$ python3 -q
>>> import numpy as np
>>> np.set_printoptions(precision=2, suppress=True, linewidth=100)
>>> def rd(a):
...     return np.round(a, 2) + 0
... 
>>> arr = np.loadtxt("arr.csv", delimiter=",")
>>> print(arr)
[[ 1. -3.  0.  0.]
 [-3. -2.  0.  0.]
 [ 0.  0.  1. -3.]
 [ 0.  0. -3. -2.]]
>>> hat = np.triu(np.array([[3, 2, 6, 0], [1, 6, 1, 1], [8, 4, 1, 1], [5, 6, 5, 3]]), 1) + np.eye(4)
>>> Y = hat @ arr @ np.linalg.inv(hat)
>>> print(hat @ arr - arr @ hat)
[[ -6.  -6.   3. -15.]
 [  0.   6.  18.  -3.]
 [  0.   0.  -3.  -3.]
 [  0.   0.   0.   3.]]
>>> print(np.linalg.matrix_rank(Y))
4
>>> print(Y)
[[ -5.   3.  33. -54.]
 [ -3.   4.  12. -21.]
 [  0.   0.  -2.  -3.]
 [  0.   0.  -3.   1.]]
>>> print(np.trace(Y), np.trace(arr))
-2.0 -2.0
>>> print(rd(np.linalg.det(arr)))
121.0
>>> print((arr != 0).astype(int))
[[1 1 0 0]
 [1 1 0 0]
 [0 0 1 1]
 [0 0 1 1]]
>>> print((np.linalg.matrix_power((arr != 0) + (arr.T != 0) + np.eye(4), 4) > 0).astype(int))
[[1 1 0 0]
 [1 1 0 0]
 [0 0 1 1]
 [0 0 1 1]]
>>> print(rd(np.linalg.eigvalsh(arr).min()))
-3.85
>>> print(np.all(np.linalg.eigvalsh(arr) > 0))
False
>>> vals, V = np.linalg.eig(arr)
>>> print(rd(np.prod(vals)))
121.0
>>> print(rd(vals))
[ 2.85 -3.85  2.85 -3.85]
>>> print(rd(arr @ V[:, 0] - vals[0] * V[:, 0]))
[0. 0. 0. 0.]
>>> f = np.array([1, -1, -1]) + 0.5
>>> K = np.outer(f, f) / (f @ f)
>>> print(rd(K))
[[ 0.82 -0.27 -0.27]
 [-0.27  0.09  0.09]
 [-0.27  0.09  0.09]]
>>> print(rd(K @ np.linalg.pinv(K) @ K))
[[ 0.82 -0.27 -0.27]
 [-0.27  0.09  0.09]
 [-0.27  0.09  0.09]]
>>> print(np.abs(np.diag(np.linalg.qr(K)[1])) > 1e-9)
[ True False False]
>>> print(np.unique(K.round(6), axis=0).shape)
(2, 3)
>>> print(np.linalg.lstsq(K[:-1].T, K[-1])[2])
1
>>> print(np.allclose(K[:-1].T @ np.linalg.lstsq(K[:-1].T, K[-1])[0], K[-1]))
True
>>> t = np.radians(60)
>>> R = np.eye(3)
>>> R[0, 0] = R[2, 2] = np.cos(t)
>>> R[0, 2], R[2, 0] = -np.sin(t), np.sin(t)
>>> print(rd(R))
[[ 0.5   0.   -0.87]
 [ 0.    1.    0.  ]
 [ 0.87  0.    0.5 ]]
>>> Y = K @ R.T
>>> print(rd(np.linalg.det(R)), np.trace(R))
1.0 2.0
>>> print(rd(np.abs(Y - K).max(axis=0)))
[0.17 0.   0.84]
>>> print(np.allclose(K @ K.T, Y @ Y.T))
True
>>> print(rd(np.linalg.svd(K, compute_uv=False)), rd(np.linalg.svd(Y, compute_uv=False)))
[1. 0. 0.] [1. 0. 0.]
>>> print(rd(Y))
[[ 0.65 -0.27  0.57]
 [-0.22  0.09 -0.19]
 [-0.22  0.09 -0.19]]
>>> m1 = np.array([[0, 0, 0, 0],
...     [-27, 18, -27, -18],
...     [18, -12, 18, 12],
...     [-9, 6, -9, -6]])
>>> print(m1)
[[  0   0   0   0]
 [-27  18 -27 -18]
 [ 18 -12  18  12]
 [ -9   6  -9  -6]]
>>> # column 2 repeats column 0
>>> rank = np.linalg.matrix_rank(m1)
>>> print(rank)
1
>>> N = np.linalg.svd(m1)[2][rank:].T
>>> print([int(np.linalg.matrix_rank(np.delete(m1, i, axis=0))) for i in range(4)])
[1, 1, 1, 1]
>>> print(N.shape)
(4, 3)
>>> print(np.allclose(m1 @ N, 0))
True
>>> vals, V = np.linalg.eigh(arr)
>>> x = np.array([0, 2, 2, 0])
>>> print(rd(V * np.abs(vals) @ V.T))
[[3.13 0.45 0.   0.  ]
 [0.45 3.58 0.   0.  ]
 [0.   0.   3.13 0.45]
 [0.   0.   0.45 3.58]]
>>> print(rd(V * np.maximum(vals, 0) @ V.T))
[[ 2.07 -1.28  0.    0.  ]
 [-1.28  0.79  0.    0.  ]
 [ 0.    0.    2.07 -1.28]
 [ 0.    0.   -1.28  0.79]]
>>> print(x @ arr @ x)
-4.0
>>> A = np.load("sample5.npy")
>>> print(A)
[[-2 -2 -2]
 [-2 -4 -4]
 [-2 -4 -6]]
>>> Y = np.array([[-2, 0], [0, 2], [-2, 0]])
>>> print(np.vstack([A, Y.T]).shape)
(5, 3)
>>> print(np.einsum("ij->j", A))
[ -6 -10 -12]
>>> print(A @ Y)
[[ 8 -4]
 [12 -8]
 [16 -8]]
>>> print(np.linalg.matrix_rank(A @ Y))
2
>>> print(np.einsum("ik,kj->ij", A, Y))
[[ 8 -4]
 [12 -8]
 [16 -8]]
>>> print(np.all(np.linalg.eigvalsh(A) > 0))
False
>>> vals, V = np.linalg.eigh(A)
>>> print(rd(np.linalg.svd(A, compute_uv=False)))
[10.1   1.29  0.62]
>>> print(rd(np.linalg.eigvalsh(A + 2 * np.eye(3))))
[-8.1   0.71  1.38]
>>> Y = np.array([[1, 3], [0, -1]])
>>> F = np.tile(Y, (2, 2))
>>> print(F)
[[ 1  3  1  3]
 [ 0 -1  0 -1]
 [ 1  3  1  3]
 [ 0 -1  0 -1]]
>>> # row 2 repeats row 0
>>> U, sigma, vt = np.linalg.svd(F)
>>> print(np.argmax(sigma[:-1] / (sigma[1:] + 1e-6)) + 1)
2
>>> Y = U[:, :2] @ np.diag(sigma[:2]) @ vt[:2]
>>> print(np.linalg.matrix_rank(F, rtol=0.05))
2
>>> print(rd(np.abs(F - Y).max()))
0.0
>>> print(rd(Y))
[[ 1.  3.  1.  3.]
 [ 0. -1.  0. -1.]
 [ 1.  3.  1.  3.]
 [ 0. -1.  0. -1.]]
>>> rank = np.linalg.matrix_rank(F)
>>> print(rank)
2
>>> N = np.linalg.svd(F)[2][rank:].T
>>> print(np.linalg.matrix_rank(F.T @ F), np.linalg.matrix_rank(F @ F.T))
2 2
>>> print(rd(N @ N.T))
[[ 0.5  0.  -0.5  0. ]
 [ 0.   0.5  0.  -0.5]
 [-0.5  0.   0.5  0. ]
 [ 0.  -0.5  0.   0.5]]
>>> print(rd(F @ N))
[[0. 0.]
 [0. 0.]
 [0. 0.]
 [0. 0.]]
>>> print([int(np.linalg.matrix_rank(np.delete(F, i, axis=0))) for i in range(4)])
[2, 2, 2, 2]
>>> print((F + F.T) / 2)
[[ 1.   1.5  1.   1.5]
 [ 1.5 -1.   1.5 -1. ]
 [ 1.   1.5  1.   1.5]
 [ 1.5 -1.   1.5 -1. ]]
>>> print(rd(np.sort(np.abs(np.linalg.eigvals(F)))))
[0. 0. 2. 2.]
>>> print((F - F.T) / 2)
[[ 0.   1.5  0.   1.5]
 [-1.5  0.  -1.5  0. ]
 [ 0.   1.5  0.   1.5]
 [-1.5  0.  -1.5  0. ]]
>>> print(F @ F)
[[2 0 2 0]
 [0 2 0 2]
 [2 0 2 0]
 [0 2 0 2]]
>>> rng = np.random.default_rng(3603)
>>> Y = F + rng.integers(-2, 3, (4, 2)) @ rng.integers(-2, 3, (2, 4))
>>> print(Y)
[[ 3  1  0  4]
 [ 1 -1  2  0]
 [ 3  1  0  4]
 [ 2 -1  4  1]]
>>> print(Y - F)
[[ 2 -2 -1  1]
 [ 1  0  2  1]
 [ 2 -2 -1  1]
 [ 2  0  4  2]]
>>> print(rd(np.linalg.svd(Y - F, compute_uv=False)))
[5.56 4.37 0.   0.  ]
